% ipython --no-banner

In [1]: import numpy as np

In [2]: np.set_printoptions(precision=2, suppress=True, linewidth=200, legacy="1.25")

In [3]: def rd(a):
   ...:     return np.round(a, 2) + 0
   ...: 

In [4]: m1 = np.loadtxt("case2.csv", delimiter=",")

In [5]: print(m1)
[[-49.06  21.98   1.58   1.47 -24.66  -7.82  20.02]
 [-49.43  21.31   1.36   4.21 -26.02  -9.56  21.85]
 [ -7.27  -1.17 -25.04  14.55  17.95 -13.22  25.56]
 [  0.88 -38.25 -27.77  12.08  27.2  -16.07 -12.8 ]
 [ -6.4    0.44 -23.8   14.97  18.1  -11.58  26.16]
 [-48.95  18.28   1.03   1.33 -27.44  -9.99  22.31]
 [-48.46  22.07   0.62   2.4  -25.72  -9.45  23.3 ]
 [-51.45  21.73   2.2    2.47 -27.55 -10.11  22.31]
 [ -5.59   0.88 -24.01  13.08  18.07 -11.61  26.95]
 [  1.55 -37.75 -28.73  13.96  26.91 -16.71 -14.89]
 [  1.8  -38.06 -28.32  12.87  24.78 -16.12 -14.01]]

In [6]: Uu, sv, Vt = np.linalg.svd(m1)

In [7]: print(rd(sv))
[155.33 103.94  50.7    4.03   2.86   1.6    0.96]

In [8]: M2 = Uu[:, :3] @ np.diag(sv[:3]) @ Vt[:3]

In [9]: print(np.linalg.matrix_rank(m1, rtol=0.05))
3

In [10]: print(rd(np.abs(m1 - M2).max()))
1.6

In [11]: feats = np.load("out5.npy")

In [12]: print(feats)
[[ 1  1  1  2  0  2]
 [41 41 25 10 72 58]
 [11 11  7  4 18 16]
 [26 26 16  7 45 37]
 [26 26 16  7 45 37]
 [21 21 13  6 36 30]
 [41 41 25 10 72 58]
 [31 31 19  8 54 44]
 [31 31 19  8 54 44]
 [41 41 25 10 72 58]
 [11 11  7  4 18 16]
 [46 46 28 11 81 65]
 [46 46 28 11 81 65]
 [31 31 19  8 54 44]
 [46 46 28 11 81 65]
 [16 16 10  5 27 23]
 [26 26 16  7 45 37]
 [ 6  6  4  3  9  9]
 [26 26 16  7 45 37]
 [41 41 25 10 72 58]
 [36 36 22  9 63 51]
 [16 16 10  5 27 23]
 [46 46 28 11 81 65]
 [31 31 19  8 54 44]
 [31 31 19  8 54 44]
 [16 16 10  5 27 23]
 [11 11  7  4 18 16]]

In [13]: # rows 3 and 4 are equal

In [14]: rk = np.linalg.matrix_rank(feats)

In [15]: print(rk)
2

In [16]: N = np.linalg.svd(feats)[2][rk:].T

In [17]: print([int(np.linalg.matrix_rank(feats[:i])) for i in range(1, len(feats) + 1)])
[1, 2, 2, 2, 2, 2, 2, 2, 2, 2, 2, 2, 2, 2, 2, 2, 2, 2, 2, 2, 2, 2, 2, 2, 2, 2, 2]

In [18]: print([int(np.linalg.matrix_rank(feats[:, :j + 1])) for j in range(6)])
[1, 1, 2, 2, 2, 2]

In [19]: print([int(np.linalg.matrix_rank(np.delete(feats, i, axis=0))) for i in range(27)])
[2, 2, 2, 2, 2, 2, 2, 2, 2, 2, 2, 2, 2, 2, 2, 2, 2, 2, 2, 2, 2, 2, 2, 2, 2, 2, 2]
